$ ipython --no-banner

In [1]: import numpy as np

In [2]: np.set_printoptions(precision=3, suppress=True, linewidth=140)

In [3]: m1 = np.load("data.npy")

In [4]: print(m1)
[[ 2. -2. -2.]
 [-2. -1.  1.]
 [-2.  1. -1.]]

In [5]: # symmetric

In [6]: vals, V = np.linalg.eigh(m1)

In [7]: x0 = np.array([-9, -2, 5])

In [8]: print(np.linalg.eigvalsh(m1[1:, 1:]))
[-2.  0.]

In [9]: print((np.sign(V[:, -1].round(6)) == np.sign(V[0, -1].round(6))).astype(int))
[1 0 0]

In [10]: print(np.abs(m1).sum(axis=1).max(), np.abs(vals).max())
6.0 4.0

In [11]: print(V * np.maximum(vals, 0) @ V.T)
[[ 2.667 -1.333 -1.333]
 [-1.333  0.667  0.667]
 [-1.333  0.667  0.667]]

In [12]: print(x0 @ m1 @ x0)
221.0

In [13]: print(round(np.linalg.eigvalsh(m1).min(), 3))
-2.0

In [14]: print(np.all(np.linalg.eigvalsh(m1) > 0))
False

In [15]: print([round(float(np.linalg.det(m1[:i, :i])), 2) + 0 for i in range(1, 4)])
[2.0, -6.0, 16.0]

In [16]: B = np.linalg.inv(m1)

In [17]: print(B)
[[ 0.    -0.25  -0.25 ]
 [-0.25  -0.375  0.125]
 [-0.25   0.125 -0.375]]

In [18]: print(np.round(np.linalg.det(m1) * np.linalg.det(B), 3))
1.0

In [19]: print(np.linalg.det(m1) * B)
[[ 0. -4. -4.]
 [-4. -6.  2.]
 [-4.  2. -6.]]

In [20]: print((np.abs(B) > 1e-9).astype(int))
[[0 1 1]
 [1 1 1]
 [1 1 1]]

In [21]: print(np.allclose(B, m1.T))
False

In [22]: rng = np.random.default_rng(717)

In [23]: lab = rng.permutation(3)

In [24]: print(lab)
[1 2 0]

In [25]: B = m1[lab][:, lab]

In [26]: print(round(np.linalg.det(B), 3), np.round(np.linalg.det(m1[lab]), 3))
16.0 16.0

In [27]: print(np.trace(B))
0.0

In [28]: print(np.diag(B))
[-1. -1.  2.]

In [29]: print(B)
[[-1.  1. -2.]
 [ 1. -1. -2.]
 [-2. -2.  2.]]

In [30]: J = np.load("m.npy")

In [31]: print(J)
[[0 0]
 [2 0]]

In [32]: # triangular: eigenvalues sit on the diagonal

In [33]: print([round(float(x), 3) for x in np.linalg.svd(J, compute_uv=False)[:3]])
[2.0, 0.0]

In [34]: print(np.linalg.matrix_rank(J, rtol=0.1))
1

In [35]: W0 = np.load("x.npy")

In [36]: print(W0)
[[1. 0. 0. 0.]
 [0. 1. 0. 0.]
 [0. 0. 1. 0.]
 [0. 0. 0. 1.]]

In [37]: # a projection of rank 4

In [38]: B = W0 / np.linalg.norm(W0, axis=1, keepdims=True)

In [39]: gram = B @ B.T

In [40]: print((gram - 2 * np.eye(4)).round(6).argmax(axis=1))
[1 0 0 0]

In [41]: print(np.linalg.norm(B, axis=1))
[1. 1. 1. 1.]

In [42]: print(np.argwhere(np.triu(np.abs(gram) > 0.95, 1)))
[]

In [43]: print(gram)
[[1. 0. 0. 0.]
 [0. 1. 0. 0.]
 [0. 0. 1. 0.]
 [0. 0. 0. 1.]]

In [44]: print(gram[1])
[0. 1. 0. 0.]

In [45]: print(np.degrees(np.arccos(np.clip(gram[1, 3], -1, 1))))
90.0

In [46]: vals, V = np.linalg.eigh(W0)

In [47]: x0 = np.array([7, 9, 1, 9])

In [48]: print(V * np.maximum(vals, 0) @ V.T)
[[1. 0. 0. 0.]
 [0. 1. 0. 0.]
 [0. 0. 1. 0.]
 [0. 0. 0. 1.]]

In [49]: print(x0 @ W0 @ x0 / (x0 @ x0), vals[0], vals[-1])
1.0 1.0 1.0

In [50]: O, r_ = np.linalg.qr(W0)

In [51]: print(O.shape, r_.shape)
(4, 4) (4, 4)

In [52]: print(np.allclose(r_.T @ r_, W0.T @ W0))
True

In [53]: B = np.linalg.inv(W0)

In [54]: print(np.linalg.inv(B))
[[1. 0. 0. 0.]
 [0. 1. 0. 0.]
 [0. 0. 1. 0.]
 [0. 0. 0. 1.]]

In [55]: print(W0 @ B)
[[1. 0. 0. 0.]
 [0. 1. 0. 0.]
 [0. 0. 1. 0.]
 [0. 0. 0. 1.]]

In [56]: print(B)
[[1. 0. 0. 0.]
 [0. 1. 0. 0.]
 [0. 0. 1. 0.]
 [0. 0. 0. 1.]]

In [57]: U, sigma, VT = np.linalg.svd(W0, full_matrices=False)

In [58]: print(U.T @ U)
[[1. 0. 0. 0.]
 [0. 1. 0. 0.]
 [0. 0. 1. 0.]
 [0. 0. 0. 1.]]

In [59]: print(U.T @ W0 @ VT.T)
[[1. 0. 0. 0.]
 [0. 1. 0. 0.]
 [0. 0. 1. 0.]
 [0. 0. 0. 1.]]

In [60]: print(np.sqrt((sigma ** 2).sum()), round(float(np.linalg.norm(W0)), 3))
2.0 2.0

In [61]: print(np.allclose(U * sigma @ VT, W0))
True

In [62]: print(U.shape, sigma.shape, VT.shape)
(4, 4) (4,) (4, 4)

In [63]: print(np.cumsum(sigma ** 2) / np.sum(sigma ** 2))
[0.25 0.5  0.75 1.  ]

In [64]: print(sigma / sigma[0])
[1. 1. 1. 1.]

In [65]: print(sigma)
[1. 1. 1. 1.]

In [66]: K = np.loadtxt("run19.csv", delimiter=",")

In [67]: print(K)
[[-0.207  0.653 -0.02 ]
 [-0.336  0.932  0.02 ]
 [ 0.664 -0.983  0.159]
 [-0.47  -0.744 -0.43 ]
 [-0.291  0.92   0.04 ]
 [ 0.139 -0.964 -0.197]
 [-0.38   0.941  0.   ]
 [ 0.07  -0.971 -0.254]
 [ 0.515 -0.947  0.1  ]
 [-0.327  0.981  0.119]
 [ 0.319  0.345  0.254]
 [-0.273  0.994  0.235]
 [-0.691  0.998 -0.02 ]
 [-0.336 -0.992 -0.551]
 [ 0.264 -0.985 -0.178]
 [-0.09   0.958  0.217]
 [ 0.438 -0.927  0.06 ]
 [ 0.178 -0.992 -0.273]
 [-0.405  1.     0.462]
 [ 0.178  0.937  0.345]
 [ 0.327 -0.998 -0.273]
 [ 0.397 -0.999 -0.273]
 [ 0.319 -0.635  0.1  ]
 [ 0.371 -0.859  0.06 ]
 [ 0.207 -0.653  0.02 ]
 [-0.493 -0.598 -0.414]
 [-0.388 -0.01  -0.254]]

In [68]: B = np.c_[K[:, :1] @ np.array([[-4]]), np.array([-4, -4, 1, 3, -4, -1, -4, 0, -4, 0, 3, 0, 3, 0, -5, -1, 0, 4, -5, 1, 2, 0, 1, 1, -5, 1, -3])]

In [69]: print(B)
[[ 0.828 -4.   ]
 [ 1.344 -4.   ]
 [-2.656  1.   ]
 [ 1.88   3.   ]
 [ 1.164 -4.   ]
 [-0.556 -1.   ]
 [ 1.52  -4.   ]
 [-0.28   0.   ]
 [-2.06  -4.   ]
 [ 1.308  0.   ]
 [-1.276  3.   ]
 [ 1.092  0.   ]
 [ 2.764  3.   ]
 [ 1.344  0.   ]
 [-1.056 -5.   ]
 [ 0.36  -1.   ]
 [-1.752  0.   ]
 [-0.712  4.   ]
 [ 1.62  -5.   ]
 [-0.712  1.   ]
 [-1.308  2.   ]
 [-1.588  0.   ]
 [-1.276  1.   ]
 [-1.484  1.   ]
 [-0.828 -5.   ]
 [ 1.972  1.   ]
 [ 1.552 -3.   ]]

In [70]: print(np.linalg.matrix_rank(B))
2

In [71]: print(np.round(np.linalg.lstsq(K, B[:, 0])[0], 3) + 0)
[-4.  0.  0.]

In [72]: x0 = np.array([4, 4])

In [73]: a = np.maximum(B @ x0, 0)

In [74]: print(a)
[ 0.     0.     0.    19.52   0.     0.     0.     0.     0.     5.232  6.896  4.368 23.056  5.376  0.     0.     0.    13.152  0.
  1.152  2.768  0.     0.     0.     0.    11.888  0.   ]

In [75]: print(np.flatnonzero(a > 1e-9))
[ 3  9 10 11 12 13 17 19 20 25]

In [76]: print(B.T @ a)
[120.102 219.6  ]

In [77]: print(B * (a > 1e-9)[:, None])
[[ 0.    -0.   ]
 [ 0.    -0.   ]
 [-0.     0.   ]
 [ 1.88   3.   ]
 [ 0.    -0.   ]
 [-0.    -0.   ]
 [ 0.    -0.   ]
 [-0.     0.   ]
 [-0.    -0.   ]
 [ 1.308  0.   ]
 [-1.276  3.   ]
 [ 1.092  0.   ]
 [ 2.764  3.   ]
 [ 1.344  0.   ]
 [-0.    -0.   ]
 [ 0.    -0.   ]
 [-0.     0.   ]
 [-0.712  4.   ]
 [ 0.    -0.   ]
 [-0.712  1.   ]
 [-1.308  2.   ]
 [-0.     0.   ]
 [-0.     0.   ]
 [-0.     0.   ]
 [-0.    -0.   ]
 [ 1.972  1.   ]
 [ 0.    -0.   ]]

In [78]: r0 = np.array([2, -2])

In [79]: print(np.convolve(K[20], r0))
[ 0.654 -2.65   1.45   0.546]

In [80]: print(np.polyval(r0, K[20]))
[-1.346 -3.996 -2.546]

In [81]: d = np.linalg.norm(K[:, None] - K[None], axis=-1)

In [82]: print(d.mean(axis=1).argmax())
12

In [83]: M = np.load("arr.npy")

In [84]: print(M)
[[-3.592  0.313  0.817 -2.121  0.53  -2.56 ]
 [-1.572  0.019  0.786 -0.271  3.251  3.357]
 [ 2.021 -1.372 -1.997 -3.519  1.583 -0.397]
 [-1.123 -1.874  0.446 -1.906 -3.268  2.391]
 [-1.347  2.712 -3.769 -0.16  -0.79   0.988]
 [ 1.572  3.486  2.308 -2.094 -0.584  0.572]]

In [85]: x0 = np.array([-1, 2, -2, 0, 1, -1])

In [86]: a = np.maximum(M @ x0, 0)

In [87]: print(M.T @ a)
[-34.823  34.105 -44.998 -18.289  -4.978  -2.618]

In [88]: print(np.maximum(M @ (3 * x0), 0))
[17.025  0.     3.623  0.    37.591  0.   ]

In [89]: print(M * (a > 1e-9)[:, None])
[[-3.592  0.313  0.817 -2.121  0.53  -2.56 ]
 [-0.     0.     0.    -0.     0.     0.   ]
 [ 2.021 -1.372 -1.997 -3.519  1.583 -0.397]
 [-0.    -0.     0.    -0.    -0.     0.   ]
 [-1.347  2.712 -3.769 -0.16  -0.79   0.988]
 [ 0.     0.     0.    -0.    -0.     0.   ]]

In [90]: print(np.tanh(M @ x0))
[ 1.    -0.068  0.836 -1.     1.    -0.355]

In [91]: B = np.linalg.inv(M)

In [92]: print(np.allclose(B, M.T))
False

In [93]: print(np.round(np.linalg.det(M) * np.linalg.det(B), 3))
1.0

In [94]: print((np.abs(B) > 1e-9).astype(int))
[[1 1 1 1 1 1]
 [1 1 1 1 1 1]
 [1 1 1 1 1 1]
 [1 1 1 1 1 1]
 [1 1 1 1 1 1]
 [1 1 1 1 1 1]]

In [95]: print(round(float(np.linalg.cond(M)), 3))
1.0

In [96]: print(np.linalg.inv(B))
[[-3.592  0.313  0.817 -2.121  0.53  -2.56 ]
 [-1.572  0.019  0.786 -0.271  3.251  3.357]
 [ 2.021 -1.372 -1.997 -3.519  1.583 -0.397]
 [-1.123 -1.874  0.446 -1.906 -3.268  2.391]
 [-1.347  2.712 -3.769 -0.16  -0.79   0.988]
 [ 1.572  3.486  2.308 -2.094 -0.584  0.572]]

In [97]: print(np.round(M @ B, 3) + 0)
[[1. 0. 0. 0. 0. 0.]
 [0. 1. 0. 0. 0. 0.]
 [0. 0. 1. 0. 0. 0.]
 [0. 0. 0. 1. 0. 0.]
 [0. 0. 0. 0. 1. 0.]
 [0. 0. 0. 0. 0. 1.]]

In [98]: F = np.load("test2.npy")

In [99]: print(F)
[[ 2.741 -0.44   0.572  0.605 -0.326  0.701]
 [ 0.609  0.587 -1.431  0.804  2.319 -0.464]
 [-0.305  0.907  0.208 -0.772  0.77   2.617]
 [-0.914 -1.141 -0.485  2.298 -0.346  1.108]
 [ 0.305 -1.638 -2.    -1.382 -0.331  0.452]
 [-0.305 -1.912  1.532 -0.447  1.642 -0.109]]

In [100]: x0 = np.array([0, 3, -2, -2, 3, -2])

In [101]: y = F @ x0

In [102]: coef, lr = np.zeros(6), 1 / np.linalg.norm(F, 2) ** 2

In [103]: for i in range(200):
     ...:     coef -= lr * F.T @ (F @ coef - y)
     ...:     if i % 50 == 0: print(i, round(np.linalg.norm(F @ coef - y), 3))
     ...: 
0 0.0
50 0.0
100 0.0
150 0.0

In [104]: print(coef.round(3) + 0)
[ 0.  3. -2. -2.  3. -2.]

In [105]: t3 = np.stack([F, 3 * F, F[::-1]])

In [106]: print(t3.shape)
(3, 6, 6)

In [107]: print(np.linalg.det(t3))
[   -729. -531441.     729.]

In [108]: print(np.linalg.norm(t3, axis=(1, 2)))
[ 7.348 22.045  7.348]

In [109]: B = F / np.sqrt((F ** 2).mean(axis=1, keepdims=True))

In [110]: print(B[3])
[-0.746 -0.932 -0.396  1.876 -0.282  0.904]

In [111]: print(np.linalg.norm(B, axis=1))
[2.449 2.449 2.449 2.449 2.449 2.449]

In [112]: print(np.linalg.matrix_rank(F - F.mean(axis=1, keepdims=True)))
5

In [113]: mat = np.loadtxt("block12.csv", delimiter=",")

In [114]: print(mat)
[[ 2.975 -5.027 -0.154  0.043 -0.022]
 [ 3.142 -4.899 -0.035  0.214 -0.091]
 [ 3.022 -4.906 -0.063 -0.081 -0.095]
 [ 3.076 -5.015  0.108 -0.12   0.043]
 [ 3.029 -5.01   0.074  0.165  0.124]
 [ 2.787 -4.995 -0.095 -0.181 -0.01 ]
 [ 3.036 -4.949  0.004  0.088  0.132]
 [ 3.117 -5.003  0.046 -0.016 -0.06 ]
 [ 3.077 -5.05   0.099  0.129  0.1  ]
 [ 3.004 -4.907 -0.102  0.088 -0.122]
 [ 4.203 -4.017  3.923 -1.064 -3.832]
 [ 3.972 -3.905  4.059 -0.957 -4.032]
 [ 4.046 -3.944  4.005 -0.82  -4.035]
 [ 4.154 -3.874  3.986 -1.016 -4.027]
 [ 4.072 -3.895  4.162 -0.946 -3.959]
 [ 3.89  -3.893  4.    -1.024 -4.115]
 [ 3.974 -4.074  3.945 -0.92  -3.989]
 [ 4.084 -3.951  4.04  -1.059 -3.964]
 [ 3.976 -3.974  3.994 -1.009 -3.988]
 [ 4.104 -3.8    3.965 -1.032 -4.044]
 [-5.05  -2.022 -1.917  2.07   0.89 ]
 [-4.92  -2.034 -1.885  1.949  0.951]
 [-4.97  -2.074 -2.197  2.016  1.173]
 [-4.986 -1.901 -2.149  2.002  0.923]
 [-4.97  -1.878 -2.056  1.991  0.882]
 [-4.968 -1.976 -1.897  2.028  1.064]
 [-4.916 -2.108 -1.995  1.898  0.851]
 [-5.088 -1.997 -1.985  1.862  1.05 ]
 [-4.878 -1.943 -2.003  2.141  1.   ]
 [-4.892 -2.053 -1.855  2.037  0.878]]

In [115]: proj = mat @ np.linalg.solve(mat.T @ mat, mat.T)

In [116]: print(np.round(np.linalg.eigvalsh(proj), 3) + 0)
[0. 0. 0. 0. 0. 0. 0. 0. 0. 0. 0. 0. 0. 0. 0. 0. 0. 0. 0. 0. 0. 0. 0. 0. 0. 1. 1. 1. 1. 1.]

In [117]: print(np.allclose(proj @ proj, proj))
True

In [118]: print(proj @ mat[:, 3])
[ 0.043  0.214 -0.081 -0.12   0.165 -0.181  0.088 -0.016  0.129  0.088 -1.064 -0.957 -0.82  -1.016 -0.946 -1.024 -0.92  -1.059 -1.009
 -1.032  2.07   1.949  2.016  2.002  1.991  2.028  1.898  1.862  2.141  2.037]
